In [1]: import numpy as np

In [2]: import numpy.linalg as la

In [3]: np.set_printoptions(precision=3, suppress=True, linewidth=120)

In [4]: m1 = np.tanh(np.array([[0.3, -1.5, 0.0, 0.8],
   ...:     [-0.5, -0.6, -0.5, -1.0],
   ...:     [-0.9, -0.3, 0.7, -0.1],
   ...:     [0.0, 0.4, 0.9, 1.1],
   ...:     [-0.6, 0.6, 1.0, -1.3],
   ...:     [0.0, -1.3, 1.0, -0.9],
   ...:     [-0.1, -0.8, -1.2, 0.2],
   ...:     [-0.9, -0.4, 0.9, 0.5],
   ...:     [0.1, -1.2, 1.0, 0.5],
   ...:     [-1.1, 0.4, -2.1, 1.4],
   ...:     [0.6, 0.0, 0.7, 0.9],
   ...:     [0.9, -0.6, 1.3, -1.5],
   ...:     [0.1, 0.2, 0.1, 0.6],
   ...:     [-0.1, -1.2, 0.6, 0.4],
   ...:     [0.3, 2.8, -1.3, -1.0],
   ...:     [-2.0, -0.3, -1.0, 0.9],
   ...:     [-0.2, 0.7, -1.1, -0.9],
   ...:     [-1.4, -2.3, 0.9, 0.4]]) @ np.array([[0.3, -0.2, -0.8, 0.6, 0.8, -0.2],
   ...:     [-0.1, 1.1, 0.1, -0.1, 1.7, 0.0],
   ...:     [-1.4, 0.0, 0.8, 0.5, 0.2, -0.3],
   ...:     [0.9, 1.5, -1.9, 0.7, -1.3, -0.5]]))

In [5]: print(m1.round(3) + 0)
[[ 0.744 -0.47  -0.957  0.711 -0.998 -0.43 ]
 [-0.282 -0.968  0.951 -0.831 -0.217  0.635]
 [-0.864 -0.291  0.894 -0.226 -0.744  0.02 ]
 [-0.3    0.97  -0.869  0.827 -0.515 -0.675]
 [-0.993 -0.824  0.999 -0.68   0.985  0.438]
 [-0.969 -0.992  0.983  0.    -0.686  0.149]
 [ 0.957 -0.508 -0.872 -0.414 -0.96   0.273]
 [-0.778  0.454  0.422  0.291 -0.954 -0.327]
 [-0.664 -0.53  -0.336  0.774 -0.984 -0.515]
 [ 0.999  0.992 -0.998 -0.647 -0.985  0.149]
 [ 0.01   0.843 -0.926  0.872 -0.501 -0.653]
 [-0.993 -0.996  0.996  0.197  0.957  0.178]
 [ 0.388  0.8   -0.808  0.47  -0.327 -0.336]
 [-0.371 -0.604 -0.31   0.565 -0.987 -0.345]
 [ 0.623  0.909  0.716 -0.896  1.     0.68 ]
 [ 0.927  0.89  -0.735 -0.778 -0.998  0.245]
 [ 0.537 -0.493  0.786 -0.879  0.963  0.675]
 [-0.797 -0.929  0.691  0.119 -1.    -0.188]]
